% python3 -q
>>> import numpy as np
>>> np.set_printoptions(precision=2, suppress=True, linewidth=200, sign=" ")
>>> E = np.load("test12.npy")
>>> E
array([[ -1.14, -19.88,   1.9 ],
       [  7.25,  18.64,  -0.09],
       [ 19.3 ,   0.49,   5.21],
       [ -2.12, -19.82,   1.62],
       [ -4.65,  19.15,  -3.4 ],
       [  9.28,  17.71,   0.56],
       [  3.75,  19.61,  -1.16],
       [  6.18,  19.02,  -0.43],
       [ -0.77,  19.84,  -2.41],
       [ 18.31,   6.85,   4.23]])
>>> x = np.array([9, 1, 5])
>>> E @ np.eye(3)[2]
array([ 1.9 , -0.09,  5.21,  1.62, -3.4 ,  0.56, -1.16, -0.43, -2.41,  4.23])
>>> x @ E
Traceback (most recent call last):
  File "<python-input-6>", line 1, in <module>
    x @ E
    ~~^~~
ValueError: matmul: Input operand 1 has a mismatch in its core dimension 0, with gufunc signature (n?,k),(k,m?)->(n?,m?) (size 10 is different from 3)
>>> (E @ x).argmax()
np.int64(2)
>>> Z = E[[4, 0]].astype(float)
>>> for _ in range(4):
...     idx = np.linalg.norm(E[:, None] - Z, axis=-1).argmin(axis=1)
...     Z = np.array([E[idx == j].mean(axis=0) for j in range(2)])
... 
>>> idx
array([ 1,  0,  1,  1,  0,  0,  0,  0,  0,  0])
>>> print(np.abs(Z[1] - Z[0]).argmax())
1
>>> d = np.linalg.norm(E[:, None] - E[None], axis=-1)
>>> d[4]
array([ 39.54,  12.37,  31.56,  39.38,   0.  ,  14.55,   8.71,  11.24,   4.06,  27.14])
>>> np.flatnonzero(d[4] < d.mean() / 2)
array([ 4,  6,  8])
>>> np.linalg.matrix_rank(d ** 2)
np.int64(3)
>>> Uu, sv, Vh = np.linalg.svd(E)
>>> V = Vh[:(sv > 1e-8).sum()]
>>> rng = np.random.default_rng(45056)
>>> x = E[8] + 4 * E[0] + rng.integers(2) * np.eye(3)[0]
>>> print(x)
[ -4.33 -59.67   5.17]
>>> np.allclose(V.T @ V @ x, x)
False
>>> np.linalg.matrix_rank(np.vstack([E, x]))
np.int64(3)
>>> V.T @ V
array([[ 0.93,  0.03,  0.25],
       [ 0.03,  0.99, -0.1 ],
       [ 0.25, -0.1 ,  0.08]])
>>> round(np.linalg.norm(x - V.T @ V @ x), 2)
np.float64(0.26)
>>> print(np.diag(V.T @ V))
[ 0.93  0.99  0.08]
>>> Uu, sv, Vh = np.linalg.svd(E)
>>> sv.round(2) + 0
array([ 56.23,  28.96,   0.  ])
>>> B = Uu[:, :2] @ np.diag(sv[:2]) @ Vh[:2]
>>> print(round(np.abs(E - B).max(), 2))
0.0
>>> round(float(np.linalg.norm(E - B) / np.linalg.norm(E)), 2)
0.0
>>> arr = np.loadtxt("data.csv", delimiter=",")
>>> arr
array([[ 0.56, -0.77,  0.05],
       [ 0.88, -0.96,  0.86],
       [-0.94,  0.99,  0.57],
       [-0.08,  0.45,  0.92],
       [-0.56,  0.68, -0.74],
       [-0.86,  0.97,  0.08],
       [ 0.66, -0.86, -0.05],
       [ 0.81, -0.95, -0.33],
       [-0.83,  0.94, -0.74],
       [-0.78,  0.94,  0.28],
       [-0.88,  0.98,  0.3 ],
       [-0.96,  1.  ,  0.64],
       [ 0.16, -0.36, -0.5 ],
       [ 0.08, -0.25, -0.53]])
>>> x = np.array([1, -1, -1])
>>> target = arr @ x
>>> print(np.linalg.solve(arr.T @ arr, arr.T @ target))
[ 1. -1. -1.]
>>> np.linalg.lstsq(arr, target)[0]
array([ 1., -1., -1.])
>>> target = target + 0.1 * rng.normal(size=14)
>>> print(target)
[ 1.33  1.02 -2.59 -1.59 -0.48 -1.92  1.6   2.05 -1.29 -1.99 -2.21 -2.71  1.06  0.92]
>>> beta, *_ = np.linalg.lstsq(arr, target)
>>> np.round(arr.T @ (target - arr @ beta), 2) + 0
array([ 0.,  0.,  0.])
>>> beta
array([ 0.83, -1.21, -0.99])
>>> beta.round()
array([ 1., -1., -1.])
>>> np.round(np.linalg.norm(target - arr @ beta), 2)
np.float64(0.27)
